% python3 -q
>>> import numpy as np
>>> np.set_printoptions(precision=2, suppress=True, linewidth=100)
>>> rd = lambda a: np.round(a, 2) + 0
>>> feats = np.loadtxt("a.csv", delimiter=",")
>>> feats
array([[0.67, 0.  , 0.  , 0.  , 0.  , 0.  , 0.33],
       [0.  , 0.5 , 0.  , 0.5 , 0.  , 0.  , 0.  ],
       [0.2 , 0.2 , 0.4 , 0.2 , 0.  , 0.  , 0.  ],
       [0.2 , 0.  , 0.2 , 0.2 , 0.2 , 0.  , 0.2 ],
       [0.  , 0.33, 0.  , 0.  , 0.67, 0.  , 0.  ],
       [0.  , 0.  , 0.  , 0.  , 0.  , 0.5 , 0.5 ],
       [0.  , 0.  , 0.25, 0.  , 0.  , 0.25, 0.5 ]])
>>> feats @ np.ones(7)
array([1., 1., 1., 1., 1., 1., 1.])
>>> feats.sum(axis=1)
array([1., 1., 1., 1., 1., 1., 1.])
>>> pr = np.eye(7)[0]
>>> for _ in range(3):
...     pr = pr @ feats
...     print(pr.round(2))
... 
[0.67 0.   0.   0.   0.   0.   0.33]
[0.45 0.   0.08 0.   0.   0.08 0.39]
[0.32 0.02 0.13 0.02 0.   0.14 0.38]
>>> np.allclose(feats, feats.T)
False
>>> rd((feats + feats.T) / 2)
array([[0.67, 0.  , 0.1 , 0.1 , 0.  , 0.  , 0.16],
       [0.  , 0.5 , 0.1 , 0.25, 0.16, 0.  , 0.  ],
       [0.1 , 0.1 , 0.4 , 0.2 , 0.  , 0.  , 0.12],
       [0.1 , 0.25, 0.2 , 0.2 , 0.1 , 0.  , 0.1 ],
       [0.  , 0.16, 0.  , 0.1 , 0.67, 0.  , 0.  ],
       [0.  , 0.  , 0.  , 0.  , 0.  , 0.5 , 0.38],
       [0.16, 0.  , 0.12, 0.1 , 0.  , 0.38, 0.5 ]])
>>> rd(np.abs(np.linalg.eigvals(feats)).max())
np.float64(1.0)
>>> rd((feats - feats.T) / 2)
array([[ 0.  ,  0.  , -0.1 , -0.1 ,  0.  ,  0.  ,  0.16],
       [ 0.  ,  0.  , -0.1 ,  0.25, -0.16,  0.  ,  0.  ],
       [ 0.1 ,  0.1 ,  0.  ,  0.  ,  0.  ,  0.  , -0.12],
       [ 0.1 , -0.25,  0.  ,  0.  ,  0.1 ,  0.  ,  0.1 ],
       [ 0.  ,  0.16,  0.  , -0.1 ,  0.  ,  0.  ,  0.  ],
       [ 0.  ,  0.  ,  0.  ,  0.  ,  0.  ,  0.  ,  0.12],
       [-0.16,  0.  ,  0.12, -0.1 ,  0.  , -0.12,  0.  ]])
